$ ipython --no-banner

In [1]: import numpy as np

In [2]: from numpy import linalg as LA

In [3]: np.set_printoptions(precision=3, suppress=True, linewidth=120)

In [4]: J = np.load("case0.npy")

In [5]: J
Out[5]: 
array([[-4,  3, -2,  0,  1,  1,  3,  4,  0, -1, -1, -2, -2,  0,  1],
       [ 3,  0, -3,  0, -2,  4, -1,  0, -1, -4, -3, -1,  2, -2, -4],
       [-2, -3,  2,  2, -3, -1,  1, -3,  2, -2,  1, -2, -1,  1,  1],
       [ 0,  0,  2,  0,  3,  1, -2,  0,  0, -1, -2, -1, -2,  1,  1],
       [ 1, -2, -3,  3, -2, -4,  0, -1,  1,  4, -4,  1,  4,  4, -2],
       [ 1,  4, -1,  1, -4,  2, -2, -2,  4,  1, -1, -3,  3, -2,  1],
       [ 3, -1,  1, -2,  0, -2, -2, -4,  3,  0, -2,  4, -1,  3, -1],
       [ 4,  0, -3,  0, -1, -2, -4,  4,  0,  4,  0, -3,  2, -1,  1],
       [ 0, -1,  2,  0,  1,  4,  3,  0,  2, -1, -3, -2, -4, -1,  1],
       [-1, -4, -2, -1,  4,  1,  0,  4, -1, -4, -4,  1,  1,  3, -2],
       [-1, -3,  1, -2, -4, -1, -2,  0, -3, -4,  2, -1,  2, -1,  0],
       [-2, -1, -2, -1,  1, -3,  4, -3, -2,  1, -1, -2,  1,  1,  3],
       [-2,  2, -1, -2,  4,  3, -1,  2, -4,  1,  2,  1,  2,  1, -3],
       [ 0, -2,  1,  1,  4, -2,  3, -1, -1,  3, -1,  1,  1, -2, -1],
       [ 1, -4,  1,  1, -2,  1, -1,  1,  1, -2,  0,  3, -3, -1,  2]])

In [6]: q, evecs = LA.qr(J[:, :13])[0], LA.qr(J[:, 13:])[0]

In [7]: s = LA.svd(q.T @ evecs, compute_uv=False)

In [8]: (s > 0.9).sum()
Out[8]: np.int64(1)

In [9]: np.degrees(np.arccos(s.clip(0, 1)))
Out[9]: array([17.716, 31.947])

In [10]: round(LA.eigvalsh(J).min(), 3)
Out[10]: np.float64(-14.53)

In [11]: np.all(LA.eigvalsh(J) > 0)
Out[11]: np.False_

In [12]: ev, evecs = LA.eigh(J)

In [13]: x0 = np.array([8, -4, 0, -8, 4, 3, 9, 2, 8, -4, 6, -7, 1, 7, 7])

In [14]: np.abs(J).sum(axis=1).max(), round(float(np.abs(ev).max()), 3)
Out[14]: (np.int64(36), 14.53)

In [15]: B = LA.inv(J)

In [16]: round(float(LA.cond(J)), 3)
Out[16]: 15.186

In [17]: round(LA.slogdet(J)[0], 3)
Out[17]: np.float64(1.0)

In [18]: F = np.loadtxt("sample3.csv", delimiter=",")

In [19]: F
Out[19]: 
array([[  1.944,  29.581,   5.808,   7.909,  19.661,   0.023, -29.581, -17.785,  33.469,   7.842, -31.503],
       [  1.882,  29.118,   5.597,   7.808,  19.287,   0.048, -29.118, -17.546,  32.88 ,   7.667, -30.952],
       [  1.257,  24.098,   3.403,   6.69 ,  15.32 ,   0.313, -24.098, -14.949,  26.558,   5.804, -25.042],
       [  0.098,  10.343,  -1.295,   3.264,   5.545,   0.923, -10.343,  -7.549,   9.873,   1.162,  -9.518],
       [  0.063,   9.418,  -1.496,   3.005,   4.973,   0.949,  -9.418,  -7.022,   8.809,   0.893,  -8.532],
       [  0.013,   7.525,  -1.829,   2.459,   3.849,   0.988,  -7.525,  -5.92 ,   6.671,   0.376,  -6.551],
       [  0.006,   5.014,  -2.049,   1.692,   2.482,   0.994,  -5.014,  -4.384,   3.953,  -0.215,  -4.027],
       [  0.08 ,   2.463,  -1.822,   0.844,   1.277,   0.877,  -2.463,  -2.644,   1.438,  -0.603,  -1.665],
       [  0.128,   1.441,  -1.473,   0.479,   0.851,   0.739,  -1.441,  -1.824,   0.58 ,  -0.622,  -0.83 ],
       [  0.129,   1.406,  -1.456,   0.466,   0.837,   0.732,  -1.406,  -1.793,   0.553,  -0.62 ,  -0.803],
       [  0.132,   1.333,  -1.42 ,   0.439,   0.807,   0.718,  -1.333,  -1.728,   0.499,  -0.615,  -0.748],
       [  0.108,   0.222,  -0.462,   0.044,   0.263,   0.275,  -0.222,  -0.472,  -0.072,  -0.272,  -0.054],
       [ -0.217,  -0.092,   0.449,   0.052,  -0.387,  -0.348,   0.092,   0.462,   0.227,   0.344,  -0.039],
       [ -1.018,  -0.015,   0.982,   0.443,  -1.696,  -1.162,   0.015,   1.294,   0.822,   1.058,  -0.13 ],
       [ -1.451,   0.039,   1.013,   0.675,  -2.424,  -1.499,  -0.039,   1.601,   1.005,   1.303,  -0.087],
       [ -2.012,   0.083,   0.927,   0.974,  -3.39 ,  -1.883,  -0.083,   1.947,   1.139,   1.543,   0.046],
       [ -2.186,   0.091,   0.879,   1.067,  -3.696,  -1.994,  -0.091,   2.047,   1.162,   1.604,   0.102],
       [ -2.537,   0.096,   0.758,   1.251,  -4.317,  -2.207,  -0.096,   2.242,   1.183,   1.713,   0.233],
       [ -3.444,   0.058,   0.327,   1.72 ,  -5.966,  -2.714,  -0.058,   2.719,   1.115,   1.917,   0.672],
       [ -3.699,   0.034,   0.182,   1.849,  -6.439,  -2.847,  -0.034,   2.849,   1.068,   1.959,   0.818],
       [-16.078,  -4.846, -11.743,   7.259, -31.813,  -7.44 ,   4.846,   9.   ,  -7.95 ,   0.525,  13.485]])

In [20]: r0, v = F[12], F[17]

In [21]: np.round(r0 @ r0, 3)
Out[21]: np.float64(0.925)

In [22]: p = (r0 @ v) / (r0 @ r0) * r0

In [23]: np.round(LA.norm(r0 + v) ** 2 + LA.norm(r0 - v) ** 2, 3)
Out[23]: np.float64(84.878)

In [24]: v - p
Out[24]: array([-1.299,  0.618, -1.8  ,  0.955, -2.114, -0.224, -0.618, -0.387, -0.107, -0.247,  0.458])

In [25]: LA.matrix_rank(np.outer(r0, v))
Out[25]: np.int64(1)
